$ python -q
>>> import numpy as np
>>> np.set_printoptions(precision=2, suppress=True, linewidth=200, floatmode="fixed")
>>> rnd = lambda a: np.round(a, 2) + 0
>>> M = np.load("w.npy")
>>> M
array([[3.00, 1.00, 0.00, 0.00, 0.00, 0.00, 0.00, 0.00, 0.00, 0.00, 0.00, 0.00, 0.00, 0.00],
       [0.00, 3.00, 1.00, 0.00, 0.00, 0.00, 0.00, 0.00, 0.00, 0.00, 0.00, 0.00, 0.00, 0.00],
       [0.00, 0.00, 3.00, 1.00, 0.00, 0.00, 0.00, 0.00, 0.00, 0.00, 0.00, 0.00, 0.00, 0.00],
       [0.00, 0.00, 0.00, 3.00, 1.00, 0.00, 0.00, 0.00, 0.00, 0.00, 0.00, 0.00, 0.00, 0.00],
       [0.00, 0.00, 0.00, 0.00, 3.00, 1.00, 0.00, 0.00, 0.00, 0.00, 0.00, 0.00, 0.00, 0.00],
       [0.00, 0.00, 0.00, 0.00, 0.00, 3.00, 1.00, 0.00, 0.00, 0.00, 0.00, 0.00, 0.00, 0.00],
       [0.00, 0.00, 0.00, 0.00, 0.00, 0.00, 3.00, 1.00, 0.00, 0.00, 0.00, 0.00, 0.00, 0.00],
       [0.00, 0.00, 0.00, 0.00, 0.00, 0.00, 0.00, 3.00, 1.00, 0.00, 0.00, 0.00, 0.00, 0.00],
       [0.00, 0.00, 0.00, 0.00, 0.00, 0.00, 0.00, 0.00, 3.00, 1.00, 0.00, 0.00, 0.00, 0.00],
       [0.00, 0.00, 0.00, 0.00, 0.00, 0.00, 0.00, 0.00, 0.00, 3.00, 1.00, 0.00, 0.00, 0.00],
       [0.00, 0.00, 0.00, 0.00, 0.00, 0.00, 0.00, 0.00, 0.00, 0.00, 3.00, 1.00, 0.00, 0.00],
       [0.00, 0.00, 0.00, 0.00, 0.00, 0.00, 0.00, 0.00, 0.00, 0.00, 0.00, 3.00, 1.00, 0.00],
       [0.00, 0.00, 0.00, 0.00, 0.00, 0.00, 0.00, 0.00, 0.00, 0.00, 0.00, 0.00, 3.00, 1.00],
       [0.00, 0.00, 0.00, 0.00, 0.00, 0.00, 0.00, 0.00, 0.00, 0.00, 0.00, 0.00, 0.00, 3.00]])
>>> [int(np.linalg.matrix_rank(np.linalg.matrix_power(M, p))) for p in range(1, 15)]
[14, 14, 14, 14, 14, 14, 14, 14, 14, 14, 14, 14, 14, 14]
>>> np.linalg.matrix_rank(M - M[0, 0] * np.eye(14))
np.int64(13)
>>> rnd(np.sort(np.linalg.eigvals(M)))
array([3.00, 3.00, 3.00, 3.00, 3.00, 3.00, 3.00, 3.00, 3.00, 3.00, 3.00, 3.00, 3.00, 3.00])
>>> rng = np.random.default_rng(61)
>>> A2 = M + rng.integers(-2, 3, (14, 10)) @ rng.integers(-2, 3, (10, 14))
>>> A2
array([[  1.00,   4.00,  -4.00,   1.00,  -2.00,  -3.00,  -3.00,   7.00,  -6.00,   0.00,  -5.00,  -3.00,  -4.00,  -5.00],
       [ 14.00,  15.00,  -5.00,  10.00,  -8.00,  -2.00,  -7.00,   5.00,   4.00,   5.00,   9.00,   9.00,  -7.00, -13.00],
       [  3.00,  -4.00,  -5.00,  -6.00,   4.00,  -9.00,   8.00,   4.00,  -1.00,   5.00,  11.00,   2.00,   7.00,   7.00],
       [  2.00,  12.00,  26.00,   1.00,  -6.00,   3.00,  -6.00,  -2.00,   9.00,  13.00,   3.00,  -2.00,   7.00,  -1.00],
       [  5.00,  10.00,  -6.00,  -7.00,   2.00, -18.00,   0.00,  11.00,   1.00,  15.00,  14.00,   1.00,   7.00,   2.00],
       [  7.00,   9.00,  10.00,  -5.00,  -5.00,  -3.00,   0.00,   1.00,  10.00,  15.00,  17.00,   6.00,  10.00,   2.00],
       [  8.00,  11.00,   2.00,   9.00,   5.00,   4.00,   5.00,  -1.00,  -8.00,  -6.00,   7.00,  11.00,  -4.00,   3.00],
       [-12.00,  -4.00,   2.00,   0.00,  -3.00,   6.00,  -6.00,  -5.00,   5.00,  -3.00, -11.00,  -3.00,  -3.00,  -3.00],
       [  7.00,  12.00,  -2.00,   6.00,   5.00,  -2.00,  -6.00,  -2.00,   2.00,  -7.00,  -7.00,   4.00, -15.00,  -6.00],
       [ 11.00,   8.00,  -6.00,   1.00,   3.00, -11.00,  -2.00,   3.00,   5.00,  10.00,   4.00,   4.00,  -6.00,  -6.00],
       [  5.00,   6.00,   2.00,  -6.00,  10.00,  -4.00,   3.00,   0.00,  -5.00,  -8.00,  -1.00,   3.00,  -9.00,   3.00],
       [  1.00, -16.00, -24.00,   3.00,   4.00,   0.00,  12.00,   4.00, -10.00,   2.00,   4.00,  12.00,  -1.00,  -4.00],
       [  2.00,  -3.00,  14.00,  -7.00,   6.00,   0.00,   9.00,   3.00,  -4.00,  12.00,  -3.00,  -1.00,   7.00,   2.00],
       [  9.00,   4.00,  -6.00,   2.00,  -4.00,   4.00,   4.00,  -1.00,  -2.00,   3.00,  14.00,  13.00,  -3.00,  -1.00]])
>>> np.abs(A2 - M).sum(axis=1)
array([ 48.00, 111.00,  80.00,  95.00,  99.00, 104.00,  82.00,  68.00,  83.00,  76.00,  67.00,  95.00,  69.00,  73.00])
>>> np.linalg.matrix_rank(A2 - M, tol=1e-8)
np.int64(10)
